% python3 -q
>>> import numpy as np
>>> from numpy import linalg as LA
>>> np.set_printoptions(suppress=True, linewidth=100)
>>> F = np.array([[-0.2, -1.1, 0.5, -0.1, 0.0, -1.1, 0.1, 0.7],
...     [1.9, -0.9, -2.0, -1.8, -1.3, 0.8, 0.6, 1.5],
...     [-1.5, 0.6, -1.5, -0.9, -0.6, 0.4, 0.4, 0.4],
...     [-0.1, 1.0, -0.5, 0.5, -1.0, -0.9, 0.4, -1.1]])
>>> F
array([[-0.2, -1.1,  0.5, -0.1,  0. , -1.1,  0.1,  0.7],
       [ 1.9, -0.9, -2. , -1.8, -1.3,  0.8,  0.6,  1.5],
       [-1.5,  0.6, -1.5, -0.9, -0.6,  0.4,  0.4,  0.4],
       [-0.1,  1. , -0.5,  0.5, -1. , -0.9,  0.4, -1.1]])
>>> other = F / LA.norm(F, axis=1, keepdims=True)
>>> gram = other @ other.T
>>> np.round(np.degrees(np.arccos(np.clip(gram[2, 1], -1, 1))), 2)
np.float64(72.25)
>>> (np.abs(gram) > 0.9).astype(int)
array([[1, 0, 0, 0],
       [0, 1, 0, 0],
       [0, 0, 1, 0],
       [0, 0, 0, 1]])
>>> gram[2].round(2)
array([-0.25,  0.3 ,  1.  ,  0.18])
>>> r0, g = F[1], F[0]
>>> round(float(r0 @ g), 2)
0.02
>>> p = (r0 @ g) / (r0 @ r0) * r0
>>> p.round(2) + 0
array([0., 0., 0., 0., 0., 0., 0., 0.])
>>> LA.matrix_rank(np.outer(r0, g))
np.int64(1)
>>> r0 = np.array([3, 2, 1])
>>> np.round(np.correlate(F[1], F[0], "full"), 2)
array([ 1.33, -0.44, -3.58, -0.47,  0.92,  3.45, -0.41,  0.02,  1.1 ,  0.  ,  2.13, -0.47, -0.07,
       -1.77, -0.3 ])
>>> np.round(np.polyval(r0, F[1]), 2)
array([15.63,  1.63,  9.  ,  7.12,  3.47,  4.52,  3.28, 10.75])
>>> np.round(np.cross(F[1, :3], F[0, :3]), 2)
array([-2.65, -0.55, -2.27])
>>> vec = np.array([0, 2, 0, 2, 0, 0, 1, 1])
>>> F @ np.eye(8)[2]
array([ 0.5, -2. , -1.5, -0.5])
>>> LA.norm(F @ vec) <= LA.norm(F, 2) * LA.norm(vec) + 1e-9
np.True_
>>> np.round(F @ (2 * vec), 2)
array([-3.2, -6.6,  0.4,  4.6])
>>> np.round(F @ np.ones(8), 2)
array([-1.2, -1.2, -2.7, -1.7])
>>> np.sign((F @ vec).round(6))
array([-1., -1.,  1.,  1.])
>>> rng = np.random.default_rng(350762)
>>> X = rng.normal(size=(28, 4))
>>> X = 5 * X / LA.norm(X, axis=1, keepdims=True)
>>> X.round(2)
array([[-3.16, -2.06, -0.6 , -3.22],
       [-0.9 ,  3.69,  1.58,  2.84],
       [ 0.9 , -2.34,  1.32,  4.12],
       [ 3.13, -2.97, -1.21,  2.21],
       [-2.42, -0.2 ,  4.29,  0.83],
       [-2.27, -3.8 ,  2.22,  0.66],
       [-2.15,  1.96,  4.04,  0.41],
       [ 3.32,  1.63, -1.07, -3.2 ],
       [ 2.9 , -0.35,  2.47, -3.21],
       [ 1.35, -0.83, -0.62, -4.7 ],
       [-3.08,  1.84, -1.59,  3.09],
       [ 2.74, -0.16, -3.95,  1.36],
       [ 1.48,  2.04, -3.79,  2.07],
       [ 1.14,  0.41,  3.83,  2.97],
       [ 1.77,  4.62,  0.39, -0.63],
       [-2.04, -2.18,  3.03,  2.63],
       [ 3.92,  0.87, -1.7 ,  2.46],
       [-0.37,  4.59, -1.9 ,  0.38],
       [ 0.2 ,  1.33, -3.81, -2.94],
       [ 0.76,  0.66, -2.51, -4.21],
       [ 4.71,  1.43,  0.82, -0.26],
       [-0.83, -0.52, -4.26, -2.42],
       [-3.17,  1.17,  3.68,  0.02],
       [-0.13,  0.23,  4.63,  1.88],
       [ 3.56, -2.29,  2.64,  0.31],
       [-3.05,  0.37,  3.26, -2.21],
       [-0.28,  4.06, -2.86,  0.52],
       [-0.68,  1.94,  0.46, -4.53]])
>>> gram = np.cov(X, rowvar=False)
>>> np.round(X.std(axis=0), 2)
array([2.36, 2.18, 2.77, 2.56])
>>> np.round(np.corrcoef(X.T), 2) + 0
array([[ 1.  ,  0.  , -0.28,  0.  ],
       [ 0.  ,  1.  , -0.22, -0.05],
       [-0.28, -0.22,  1.  ,  0.21],
       [ 0.  , -0.05,  0.21,  1.  ]])
>>> np.argsort(-X.std(axis=0).round(6), kind="stable")
array([2, 3, 0, 1])
>>> round(np.corrcoef(X[:, 3], X[:, 2])[0, 1], 2)
np.float64(0.21)
>>> np.round(LA.eigvalsh(gram)[::-1], 2)
array([10.03,  6.44,  5.16,  3.81])
